$ ipython --no-banner

In [1]: import numpy as np

In [2]: from numpy import linalg as LA

In [3]: np.set_printoptions(suppress=True, linewidth=120)

In [4]: feats = np.load("case10.npy")

In [5]: feats.round(2)
Out[5]: 
array([[-0.29, -0.87, -0.11, -0.3 ,  0.23],
       [ 0.14, -0.35, -0.23,  0.28, -0.85],
       [ 0.93, -0.19, -0.15, -0.09,  0.25],
       [-0.07,  0.29, -0.66, -0.67, -0.17],
       [ 0.14, -0.01,  0.69, -0.61, -0.36]])

In [6]: O = feats.astype(float).copy()

In [7]: for j in range(5):
   ...:     O[:, j] -= O[:, :j] @ (O[:, :j].T @ O[:, j])
   ...:     O[:, j] /= LA.norm(O[:, j])
   ...: 

In [8]: O.round(2)
Out[8]: 
array([[-0.29, -0.87, -0.11, -0.3 ,  0.23],
       [ 0.14, -0.35, -0.23,  0.28, -0.85],
       [ 0.93, -0.19, -0.15, -0.09,  0.25],
       [-0.07,  0.29, -0.66, -0.67, -0.17],
       [ 0.14, -0.01,  0.69, -0.61, -0.36]])

In [9]: np.round(O.T @ O, 2) + 0
Out[9]: 
array([[1., 0., 0., 0., 0.],
       [0., 1., 0., 0., 0.],
       [0., 0., 1., 0., 0.],
       [0., 0., 0., 1., 0.],
       [0., 0., 0., 0., 1.]])

In [10]: np.round(np.poly(O), 2)
Out[10]: array([ 1.  ,  1.82,  0.94, -0.94, -1.82, -1.  ])

In [11]: round(LA.eigvals(O).sum().real, 2)
Out[11]: np.float64(-1.82)

In [12]: round(float(np.einsum("ii->", O)), 2)
Out[12]: -1.82

In [13]: np.round(np.kron(np.eye(2, dtype=int), O), 2)
Out[13]: 
array([[-0.29, -0.87, -0.11, -0.3 ,  0.23, -0.  , -0.  , -0.  , -0.  ,  0.  ],
       [ 0.14, -0.35, -0.23,  0.28, -0.85,  0.  , -0.  , -0.  ,  0.  , -0.  ],
       [ 0.93, -0.19, -0.15, -0.09,  0.25,  0.  , -0.  , -0.  , -0.  ,  0.  ],
       [-0.07,  0.29, -0.66, -0.67, -0.17, -0.  ,  0.  , -0.  , -0.  , -0.  ],
       [ 0.14, -0.01,  0.69, -0.61, -0.36,  0.  , -0.  ,  0.  , -0.  , -0.  ],
       [-0.  , -0.  , -0.  , -0.  ,  0.  , -0.29, -0.87, -0.11, -0.3 ,  0.23],
       [ 0.  , -0.  , -0.  ,  0.  , -0.  ,  0.14, -0.35, -0.23,  0.28, -0.85],
       [ 0.  , -0.  , -0.  , -0.  ,  0.  ,  0.93, -0.19, -0.15, -0.09,  0.25],
       [-0.  ,  0.  , -0.  , -0.  , -0.  , -0.07,  0.29, -0.66, -0.67, -0.17],
       [ 0.  , -0.  ,  0.  , -0.  , -0.  ,  0.14, -0.01,  0.69, -0.61, -0.36]])

In [14]: np.round(LA.det(O[::-1]), 2)
Out[14]: np.float64(1.0)

In [15]: M = np.load("test18.npy")

In [16]: M.round(2)
Out[16]: 
array([[-0.59,  0.81,  0.  ,  0.  ],
       [-0.81, -0.59,  0.  ,  0.  ],
       [ 0.  ,  0.  ,  1.  ,  0.  ],
       [ 0.  ,  0.  ,  0.  ,  1.  ]])

In [17]: # columns are unit length and at right angles

In [18]: M.shape
Out[18]: (4, 4)

In [19]: np.count_nonzero(M)
Out[19]: np.int64(6)

In [20]: np.round(M.mean(axis=0), 2)
Out[20]: array([-0.35,  0.06,  0.25,  0.25])

In [21]: np.unravel_index(np.abs(M).argmax(), M.shape)
Out[21]: (np.int64(2), np.int64(2))

In [22]: np.round(M.sum(axis=1), 2)
Out[22]: array([ 0.22, -1.4 ,  1.  ,  1.  ])

In [23]: np.round(M.reshape(-1, 2), 2)
Out[23]: 
array([[-0.59,  0.81],
       [ 0.  ,  0.  ],
       [-0.81, -0.59],
       [ 0.  ,  0.  ],
       [ 0.  ,  0.  ],
       [ 1.  ,  0.  ],
       [ 0.  ,  0.  ],
       [ 0.  ,  1.  ]])

In [24]: M.reshape(4, 5)
Traceback (most recent call last):
  Cell In[24], line 1
    M.reshape(4, 5)
ValueError: cannot reshape array of size 16 into shape (4,5)


In [25]: np.round(M.ravel(order="F"), 2)
Out[25]: array([-0.59, -0.81,  0.  ,  0.  ,  0.81, -0.59,  0.  ,  0.  ,  0.  ,  0.  ,  1.  ,  0.  ,  0.  ,  0.  ,  0.  ,  1.  ])

In [26]: blk = M.reshape(4, 2, -1)

In [27]: np.einsum("ihd,jhd->hij", blk, blk).shape
Out[27]: (2, 4, 4)

In [28]: blk[:, 0].round(2)
Out[28]: 
array([[-0.59,  0.81],
       [-0.81, -0.59],
       [ 0.  ,  0.  ],
       [ 0.  ,  0.  ]])

In [29]: blk.shape
Out[29]: (4, 2, 2)

In [30]: O = M.astype(float).copy()

In [31]: for j in range(4):
    ...:     O[:, j] -= O[:, :j] @ (O[:, :j].T @ O[:, j])
    ...:     O[:, j] /= LA.norm(O[:, j])
    ...: 

In [32]: O.round(2)
Out[32]: 
array([[-0.59,  0.81,  0.  ,  0.  ],
       [-0.81, -0.59,  0.  ,  0.  ],
       [ 0.  ,  0.  ,  1.  ,  0.  ],
       [ 0.  ,  0.  ,  0.  ,  1.  ]])

In [33]: K = np.load("a.npy")

In [34]: K
Out[34]: 
array([[  5.,  -3.,  -4.,   3.],
       [  6.,  -4.,  -6.,   5.],
       [  8.,  -6.,  -7.,   6.],
       [ 12., -10., -12.,  11.]])

In [35]: # rows and columns are dependent

In [36]: r = LA.matrix_rank(K)

In [37]: r
Out[37]: np.int64(3)

In [38]: ns = LA.svd(K)[2][r:].T

In [39]: np.round(ns[:, 0] / ns[np.abs(ns[:, 0]).round(6).argmax(), 0], 2)
Out[39]: array([0.5, 0.5, 1. , 1. ])

In [40]: np.round(K @ ns, 2) + 0
Out[40]: 
array([[0.],
       [0.],
       [0.],
       [0.]])

In [41]: np.round(LA.norm(K, axis=0), 2)
Out[41]: array([16.4 , 12.69, 15.65, 13.82])

In [42]: np.round(LA.norm(K, 2), 2)
Out[42]: np.float64(29.39)

In [43]: round(LA.norm(K[3], 1), 2), np.round(LA.norm(K[3], np.inf), 2)
Out[43]: (np.float64(45.0), np.float64(12.0))

In [44]: K[3] @ K[2]
Out[44]: np.float64(306.0)

In [45]: np.round(LA.norm(K, axis=1), 2)
Out[45]: array([ 7.68, 10.63, 13.6 , 22.56])

In [46]: round(float(LA.norm(K, 1)), 2), round(float(LA.norm(K, np.inf)), 2)
Out[46]: (31.0, 45.0)

In [47]: round(LA.norm(K[3] - K[2]), 2)
Out[47]: np.float64(9.06)

In [48]: LA.norm(K, axis=1).argmax()
Out[48]: np.int64(3)

In [49]: np.argsort(-LA.norm(K, axis=0).round(6), kind="stable")[:3]
Out[49]: array([0, 2, 3])

In [50]: np.round(LA.norm(K, 2) / LA.norm(K), 2)
Out[50]: np.float64(1.0)

In [51]: data = np.array([[3, 0, -3, 3, -1],
    ...:     [0, 0, -4, -4, 1],
    ...:     [0, 0, -1, -2, -3],
    ...:     [0, 0, 0, 1, -4],
    ...:     [0, 0, 0, 0, -5]])

In [52]: # triangular: eigenvalues sit on the diagonal

In [53]: LA.matrix_rank(data, rtol=0.1)
Out[53]: np.int64(3)

In [54]: [round(float(x), 2) for x in LA.svd(data, compute_uv=False)[:3]]
Out[54]: [7.33, 6.07, 5.12]

In [55]: round(float(np.abs(LA.eigvals(feats)).max()), 2)
Out[55]: 1.0

In [56]: LA.determinant(feats)
Traceback (most recent call last):
  Cell In[56], line 1
    LA.determinant(feats)
AttributeError: module 'numpy.linalg' has no attribute 'determinant'


In [57]: assert feats == feats.T
Traceback (most recent call last):
  Cell In[57], line 1
    assert feats == feats.T
ValueError: The truth value of an array with more than one element is ambiguous. Use a.any() or a.all()


In [58]: np.round((feats - feats.T) / 2, 2)
Out[58]: 
array([[ 0.  , -0.51, -0.52, -0.12,  0.05],
       [ 0.51,  0.  , -0.02, -0.01, -0.42],
       [ 0.52,  0.02,  0.  ,  0.28, -0.22],
       [ 0.12,  0.01, -0.28,  0.  ,  0.22],
       [-0.05,  0.42,  0.22, -0.22,  0.  ]])

In [59]: W0 = np.load("mat.npy")

In [60]: W0
Out[60]: 
array([[ 4,  5,  6, -1,  2,  5],
       [ 0, -1, -2,  1,  2, -1],
       [ 2,  1,  0,  1,  4,  1]])

In [61]: r = LA.matrix_rank(W0)

In [62]: r
Out[62]: np.int64(2)

In [63]: ns = LA.svd(W0)[2][r:].T

In [64]: [int(LA.matrix_rank(np.delete(W0, i, axis=0))) for i in range(3)]
Out[64]: [2, 2, 2]

In [65]: [int(LA.matrix_rank(W0[:i])) for i in range(1, len(W0) + 1)]
Out[65]: [1, 2, 2]

In [66]: LA.matrix_rank(W0.T @ W0), LA.matrix_rank(W0 @ W0.T)
Out[66]: (np.int64(2), np.int64(2))

In [67]: np.allclose(W0 @ ns, 0)
Out[67]: True

In [68]: [int(LA.matrix_rank(W0[:, :j + 1])) for j in range(6)]
Out[68]: [1, 2, 2, 2, 2, 2]

In [69]: np.round(ns @ ns.T, 2)
Out[69]: 
array([[ 0.78, -0.18, -0.14, -0.04, -0.29, -0.18],
       [-0.18,  0.76, -0.29,  0.06, -0.06, -0.24],
       [-0.14, -0.29,  0.55,  0.16,  0.18, -0.29],
       [-0.04,  0.06,  0.16,  0.9 , -0.24,  0.06],
       [-0.29, -0.06,  0.18, -0.24,  0.24, -0.06],
       [-0.18, -0.24, -0.29,  0.06, -0.06,  0.76]])

In [70]: np.round(W0 @ ns, 2) + 0
Out[70]: 
array([[0., 0., 0., 0.],
       [0., 0., 0., 0.],
       [0., 0., 0., 0.]])

In [71]: u, g = W0[1], W0[2]

In [72]: u @ u
Out[72]: np.int64(11)

In [73]: u @ g
Out[73]: np.int64(7)

In [74]: p = (u @ g) / (u @ u) * u

In [75]: p.round(2)
Out[75]: array([ 0.  , -0.64, -1.27,  0.64,  1.27, -0.64])

In [76]: round(LA.norm(u + g) ** 2 + LA.norm(u - g) ** 2, 2)
Out[76]: np.float64(68.0)

In [77]: round((g - p) @ u, 2)
Out[77]: np.float64(0.0)

In [78]: np.outer(u, g)
Out[78]: 
array([[ 0,  0,  0,  0,  0,  0],
       [-2, -1,  0, -1, -4, -1],
       [-4, -2,  0, -2, -8, -2],
       [ 2,  1,  0,  1,  4,  1],
       [ 4,  2,  0,  2,  8,  2],
       [-2, -1,  0, -1, -4, -1]])

In [79]: U, sig, vt = LA.svd(W0)

In [80]: V = vt[:(sig > 1e-8).sum()]

In [81]: rng = np.random.default_rng(710)

In [82]: x0 = W0[0] + 2 * W0[2] + rng.integers(2) * np.eye(6)[4]

In [83]: x0
Out[83]: array([ 8.,  7.,  6.,  1., 10.,  7.])

In [84]: LA.matrix_rank(np.vstack([W0, x0]))
Out[84]: np.int64(2)

In [85]: np.round(V.T @ V, 2)
Out[85]: 
array([[ 0.22,  0.18,  0.14,  0.04,  0.29,  0.18],
       [ 0.18,  0.24,  0.29, -0.06,  0.06,  0.24],
       [ 0.14,  0.29,  0.45, -0.16, -0.18,  0.29],
       [ 0.04, -0.06, -0.16,  0.1 ,  0.24, -0.06],
       [ 0.29,  0.06, -0.18,  0.24,  0.76,  0.06],
       [ 0.18,  0.24,  0.29, -0.06,  0.06,  0.24]])

In [86]: th = np.radians(45)

In [87]: Rm = np.eye(6)

In [88]: Rm[1, 1] = Rm[4, 4] = np.cos(th)

In [89]: Rm[1, 4], Rm[4, 1] = -np.sin(th), np.sin(th)

In [90]: Rm.round(2)
Out[90]: 
array([[ 1.  ,  0.  ,  0.  ,  0.  ,  0.  ,  0.  ],
       [ 0.  ,  0.71,  0.  ,  0.  , -0.71,  0.  ],
       [ 0.  ,  0.  ,  1.  ,  0.  ,  0.  ,  0.  ],
       [ 0.  ,  0.  ,  0.  ,  1.  ,  0.  ,  0.  ],
       [ 0.  ,  0.71,  0.  ,  0.  ,  0.71,  0.  ],
       [ 0.  ,  0.  ,  0.  ,  0.  ,  0.  ,  1.  ]])

In [91]: M2 = W0 @ Rm.T

In [92]: round(float(LA.det(Rm)), 2), np.round(np.trace(Rm), 2)
Out[92]: (1.0, np.float64(5.41))

In [93]: np.round(LA.svd(W0, compute_uv=False), 2) + 0, np.round(LA.svd(M2, compute_uv=False), 2) + 0
Out[93]: (array([10.79,  4.95,  0.  ]), array([10.79,  4.95,  0.  ]))

In [94]: A = np.load("m.npy")

In [95]: A
Out[95]: 
array([[-5,  3, 10, -6],
       [-2,  1,  4, -2],
       [10, -6, -5,  3],
       [ 4, -2, -2,  1]])

In [96]: x0 = np.array([-5, 3, 7, 7])

In [97]: rhs = A @ x0

In [98]: rhs
Out[98]: array([ 62,  27, -82, -33])

In [99]: np.round(LA.solve(A, rhs + A[:, 1]), 2)
Out[99]: array([-5.,  4.,  7.,  7.])

In [100]: np.round(LA.solve(A, -2 * rhs), 2)
Out[100]: array([ 10.,  -6., -14., -14.])

In [101]: np.round(LA.solve(A, A[:, 2]), 2) + 0
Out[101]: array([0., 0., 1., 0.])

In [102]: M2 = np.array([[-5, -5, -3, 3],
     ...:     [5, 0, 4, -3],
     ...:     [-3, -2, 5, -4],
     ...:     [-5, -2, -5, 1],
     ...:     [0, 0, 4, -1]])

In [103]: cent = np.array([[1, 0, -2, -2, -2, 0],
     ...:     [2, -1, 2, -2, -1, -2],
     ...:     [-2, -1, 0, 0, 1, 0],
     ...:     [-2, 2, 1, 1, -1, 0]])

In [104]: arr = M2 @ cent

In [105]: arr
Out[105]: 
array([[-15,  14,   3,  23,   9,  10],
       [  3, -10, -13, -13,  -3,   0],
       [ -9, -11,  -2,   6,  17,   4],
       [ -1,   9,   7,  15,   6,   4],
       [ -6,  -6,  -1,  -1,   5,   0]])

In [106]: blk = np.stack([arr, 5 * arr, arr[::-1]])

In [107]: blk.sum(axis=0)
Out[107]: 
array([[-96,  78,  17, 137,  59,  60],
       [ 17, -51, -71, -63, -12,   4],
       [-63, -77, -14,  42, 119,  28],
       [ -3,  44,  29,  77,  33,  24],
       [-51, -22,  -3,  17,  39,  10]])

In [108]: np.round(LA.norm(blk, axis=(1, 2)), 2)
Out[108]: array([ 51.48, 257.39,  51.48])

In [109]: (blk @ arr.T).shape
Out[109]: (3, 5, 5)

In [110]: blk.shape
Out[110]: (3, 5, 6)

In [111]: np.einsum("bij,cij->bc", blk, blk)
Out[111]: 
array([[ 2650, 13250,  -197],
       [13250, 66250,  -985],
       [ -197,  -985,  2650]])
